>>> import numpy as np
>>> import numpy.linalg as la
>>> np.set_printoptions(precision=3, suppress=True, linewidth=120, legacy="1.25")
>>> W0 = np.load("mat.npy")
>>> W0
array([[5., 1., 1., 1., 1., 1., 1., 1.],
       [1., 5., 1., 1., 1., 1., 1., 1.],
       [1., 1., 5., 1., 1., 1., 1., 1.],
       [1., 1., 1., 5., 1., 1., 1., 1.],
       [1., 1., 1., 1., 5., 1., 1., 1.],
       [1., 1., 1., 1., 1., 5., 1., 1.],
       [1., 1., 1., 1., 1., 1., 5., 1.],
       [1., 1., 1., 1., 1., 1., 1., 5.]])
>>> M2 = np.array([[3, 1, 0],
...     [0, 0, 1],
...     [3, 1, 0],
...     [3, 3, 3],
...     [1, 3, 0],
...     [3, 1, 1],
...     [0, 3, 1],
...     [0, 3, 3]])
>>> np.einsum("ij->j", W0)
array([12., 12., 12., 12., 12., 12., 12., 12.])
>>> M2.T @ W0.T
array([[25., 13., 25., 25., 17., 25., 13., 13.],
       [19., 15., 19., 27., 27., 19., 27., 27.],
       [ 9., 13.,  9., 21.,  9., 13., 13., 21.]])
>>> np.einsum("ik,kj->ij", W0, M2)
array([[25., 19.,  9.],
       [13., 15., 13.],
       [25., 19.,  9.],
       [25., 27., 21.],
       [17., 27.,  9.],
       [25., 19., 13.],
       [13., 27., 13.],
       [13., 27., 21.]])
>>> np.vstack([W0, M2.T]).shape
(11, 8)
>>> la.matrix_rank(W0 @ M2)
3
>>> W0 @ M2
array([[25., 19.,  9.],
       [13., 15., 13.],
       [25., 19.,  9.],
       [25., 27., 21.],
       [17., 27.,  9.],
       [25., 19., 13.],
       [13., 27., 13.],
       [13., 27., 21.]])
>>> np.einsum("ij,ij->i", W0, W0)
array([32., 32., 32., 32., 32., 32., 32., 32.])
>>> la.matrix_rank(np.vstack([W0, M2.T]))
8
>>> u = np.array([-2, 1])
>>> np.array([np.convolve(row, u, "same") for row in W0])
array([[-10.,   3.,  -1.,  -1.,  -1.,  -1.,  -1.,  -1.],
       [ -2.,  -9.,   3.,  -1.,  -1.,  -1.,  -1.,  -1.],
       [ -2.,  -1.,  -9.,   3.,  -1.,  -1.,  -1.,  -1.],
       [ -2.,  -1.,  -1.,  -9.,   3.,  -1.,  -1.,  -1.],
       [ -2.,  -1.,  -1.,  -1.,  -9.,   3.,  -1.,  -1.],
       [ -2.,  -1.,  -1.,  -1.,  -1.,  -9.,   3.,  -1.],
       [ -2.,  -1.,  -1.,  -1.,  -1.,  -1.,  -9.,   3.],
       [ -2.,  -1.,  -1.,  -1.,  -1.,  -1.,  -1.,  -9.]])
>>> np.correlate(W0[4], W0[6], "full")
array([ 1.,  6.,  7.,  8., 13., 30., 15., 16., 15., 10.,  9.,  8.,  3.,  2.,  1.])
>>> L = la.cholesky(W0)
>>> la.eigvalsh(W0).min() > 0
True
>>> L @ L.T
array([[5., 1., 1., 1., 1., 1., 1., 1.],
       [1., 5., 1., 1., 1., 1., 1., 1.],
       [1., 1., 5., 1., 1., 1., 1., 1.],
       [1., 1., 1., 5., 1., 1., 1., 1.],
       [1., 1., 1., 1., 5., 1., 1., 1.],
       [1., 1., 1., 1., 1., 5., 1., 1.],
       [1., 1., 1., 1., 1., 1., 5., 1.],
       [1., 1., 1., 1., 1., 1., 1., 5.]])
>>> np.round(np.prod(np.diag(L)) ** 2, 3), np.round(la.det(W0), 3)
(196608.0, 196608.0)
>>> m1 = np.loadtxt("m.csv", delimiter=",")
>>> m1
array([[ 6.,  2.,  8., 13.,  5.,  9.,  4.],
       [ 0.,  0.,  0.,  0.,  0.,  0.,  0.],
       [ 4.,  0.,  3.,  5.,  0.,  0.,  0.],
       [ 7.,  5., 10., 11.,  7.,  9.,  7.],
       [ 4.,  5.,  1.,  5.,  1.,  3.,  4.],
       [ 5.,  3.,  5.,  3.,  2.,  0.,  3.],
       [ 8.,  3.,  4.,  7.,  4.,  1.,  1.],
       [ 0.,  0.,  0.,  0.,  0.,  0.,  0.],
       [10.,  7.,  9., 18.,  6., 12.,  8.],
       [ 8.,  3.,  4.,  7.,  4.,  1.,  1.],
       [ 4.,  0.,  3.,  5.,  0.,  0.,  0.],
       [ 4.,  5.,  1.,  5.,  1.,  3.,  4.],
       [ 0.,  0.,  0.,  0.,  0.,  0.,  0.],
       [15., 13., 12., 18., 12., 13., 12.],
       [ 0.,  0.,  0.,  0.,  0.,  0.,  0.],
       [ 0.,  0.,  0.,  0.,  0.,  0.,  0.],
       [ 1.,  2.,  2.,  5.,  3.,  5.,  1.],
       [ 9.,  5.,  7., 13.,  3.,  7.,  7.],
       [ 9., 10.,  4., 12.,  8.,  9.,  6.],
       [ 4.,  5.,  1.,  5.,  1.,  3.,  4.],
       [ 0.,  0.,  0.,  0.,  0.,  0.,  0.],
       [12.,  8.,  5., 12.,  5.,  4.,  5.],
       [ 0.,  0.,  0.,  0.,  0.,  0.,  0.]])
>>> # rows and columns are dependent
>>> gram = np.cov(m1, rowvar=False)
>>> np.round(np.corrcoef(m1[:, 4], m1[:, 5])[0, 1], 3)
0.874
>>> Xc = m1 - m1.mean(axis=0)
>>> vecs = la.svd(Xc)[2][:6]
>>> M2 = Xc - Xc @ vecs.T @ vecs
>>> np.round(np.cov(Xc @ vecs.T, rowvar=False), 3) + 0
array([[106.066,   0.   ,   0.   ,   0.   ,   0.   ,   0.   ],
       [  0.   ,   5.43 ,   0.   ,   0.   ,   0.   ,   0.   ],
       [  0.   ,   0.   ,   4.847,   0.   ,   0.   ,   0.   ],
       [  0.   ,   0.   ,   0.   ,   2.114,   0.   ,   0.   ],
       [  0.   ,   0.   ,   0.   ,   0.   ,   1.451,   0.   ],
       [  0.   ,   0.   ,   0.   ,   0.   ,   0.   ,   0.056]])
>>> (Xc @ vecs.T).std(axis=0)
array([10.072,  2.279,  2.153,  1.422,  1.178,  0.232])
>>> la.norm(M2, axis=1).round(6).argmax()
0
>>> Uu, sv, vt = la.svd(m1, full_matrices=False)
>>> Uu.shape, sv.shape, vt.shape
((23, 7), (7,), (7, 7))
>>> np.abs(vt[0])
array([0.427, 0.314, 0.324, 0.575, 0.274, 0.353, 0.29 ])
>>> (sv > 1e-8).sum()
6
>>> round(float(np.sqrt((sv ** 2).sum())), 3), round(float(la.norm(m1)), 3)
(72.27, 72.27)
>>> np.round(vt @ vt.T, 3) + 0
array([[1., 0., 0., 0., 0., 0., 0.],
       [0., 1., 0., 0., 0., 0., 0.],
       [0., 0., 1., 0., 0., 0., 0.],
       [0., 0., 0., 1., 0., 0., 0.],
       [0., 0., 0., 0., 1., 0., 0.],
       [0., 0., 0., 0., 0., 1., 0.],
       [0., 0., 0., 0., 0., 0., 1.]])
>>> np.round(Uu.T @ m1 @ vt.T, 3) + 0
array([[70.032,  0.   ,  0.   ,  0.   ,  0.   ,  0.   ,  0.   ],
       [ 0.   , 11.23 ,  0.   ,  0.   ,  0.   ,  0.   ,  0.   ],
       [ 0.   ,  0.   , 10.516,  0.   ,  0.   ,  0.   ,  0.   ],
       [ 0.   ,  0.   ,  0.   ,  6.952,  0.   ,  0.   ,  0.   ],
       [ 0.   ,  0.   ,  0.   ,  0.   ,  5.652,  0.   ,  0.   ],
       [ 0.   ,  0.   ,  0.   ,  0.   ,  0.   ,  1.211,  0.   ],
       [ 0.   ,  0.   ,  0.   ,  0.   ,  0.   ,  0.   ,  0.   ]])
>>> np.cumsum(sv ** 2) / np.sum(sv ** 2)
array([0.939, 0.963, 0.984, 0.994, 1.   , 1.   , 1.   ])
>>> np.abs(Uu[:, 0]).round(6).argmax()
13
>>> np.allclose(Uu * sv @ vt, m1)
True
>>> data = np.array([[7, -7, -2, 2, -5, -8, 9, -9, -1],
...     [-5, -3, -4, -9, 4, 6, -2, 9, 0],
...     [-6, 6, 3, -1, 9, 7, 5, 2, 3],
...     [-5, 8, 5, 7, -4, -8, -9, 3, 7],
...     [-5, 8, -9, 7, 6, 4, -2, 1, -2],
...     [6, -4, 9, -5, 6, 2, 6, -9, 8],
...     [7, 0, 2, -8, -9, 8, -6, -3, -2],
...     [-9, 2, 5, 0, -4, 8, -3, 7, -9],
...     [-9, -2, 5, -2, 7, -8, 4, -6, 0],
...     [-2, -2, 5, 6, -3, -6, -4, 4, 2],
...     [-4, -6, 0, 0, -2, 6, 8, -1, -1]])
>>> data[-1] = data[0] + 3 * data[1]
>>> data
array([[  7,  -7,  -2,   2,  -5,  -8,   9,  -9,  -1],
       [ -5,  -3,  -4,  -9,   4,   6,  -2,   9,   0],
       [ -6,   6,   3,  -1,   9,   7,   5,   2,   3],
       [ -5,   8,   5,   7,  -4,  -8,  -9,   3,   7],
       [ -5,   8,  -9,   7,   6,   4,  -2,   1,  -2],
       [  6,  -4,   9,  -5,   6,   2,   6,  -9,   8],
       [  7,   0,   2,  -8,  -9,   8,  -6,  -3,  -2],
       [ -9,   2,   5,   0,  -4,   8,  -3,   7,  -9],
       [ -9,  -2,   5,  -2,   7,  -8,   4,  -6,   0],
       [ -2,  -2,   5,   6,  -3,  -6,  -4,   4,   2],
       [ -8, -16, -14, -25,   7,  10,   3,  18,  -1]])
>>> u = np.array([-1, 3, -1, -3, 1, -1, -1, -2])
>>> M2 = W0 + np.outer(u, np.eye(8)[7])
>>> M2
array([[ 5.,  1.,  1.,  1.,  1.,  1.,  1.,  0.],
       [ 1.,  5.,  1.,  1.,  1.,  1.,  1.,  4.],
       [ 1.,  1.,  5.,  1.,  1.,  1.,  1.,  0.],
       [ 1.,  1.,  1.,  5.,  1.,  1.,  1., -2.],
       [ 1.,  1.,  1.,  1.,  5.,  1.,  1.,  2.],
       [ 1.,  1.,  1.,  1.,  1.,  5.,  1.,  0.],
       [ 1.,  1.,  1.,  1.,  1.,  1.,  5.,  0.],
       [ 1.,  1.,  1.,  1.,  1.,  1.,  1.,  3.]])
>>> round(la.det(M2) / la.det(W0), 3), round(float(1 + la.solve(W0, u)[7]), 3)
(0.604, 0.604)
>>> M2 = np.c_[data[:, :2] @ np.array([[1, -2], [0, 2]]), np.array([-2, 3, 1, 2, -2, 0, -3, -2, -3, 0, 0])]
>>> M2
array([[  7, -28,  -2],
       [ -5,   4,   3],
       [ -6,  24,   1],
       [ -5,  26,   2],
       [ -5,  26,  -2],
       [  6, -20,   0],
       [  7, -14,  -3],
       [ -9,  22,  -2],
       [ -9,  14,  -3],
       [ -2,   0,   0],
       [ -8, -16,   0]])
>>> la.norm(la.qr(data)[0].T @ M2, axis=0) ** 2 / ((M2 ** 2).sum(axis=0) + 1e-12)
array([1.   , 1.   , 0.853])
>>> la.matrix_rank(np.c_[data, M2])
10
>>> np.round(la.norm(M2 - data @ la.lstsq(data, M2)[0], axis=0), 3) + 0
array([0.   , 0.   , 2.546])
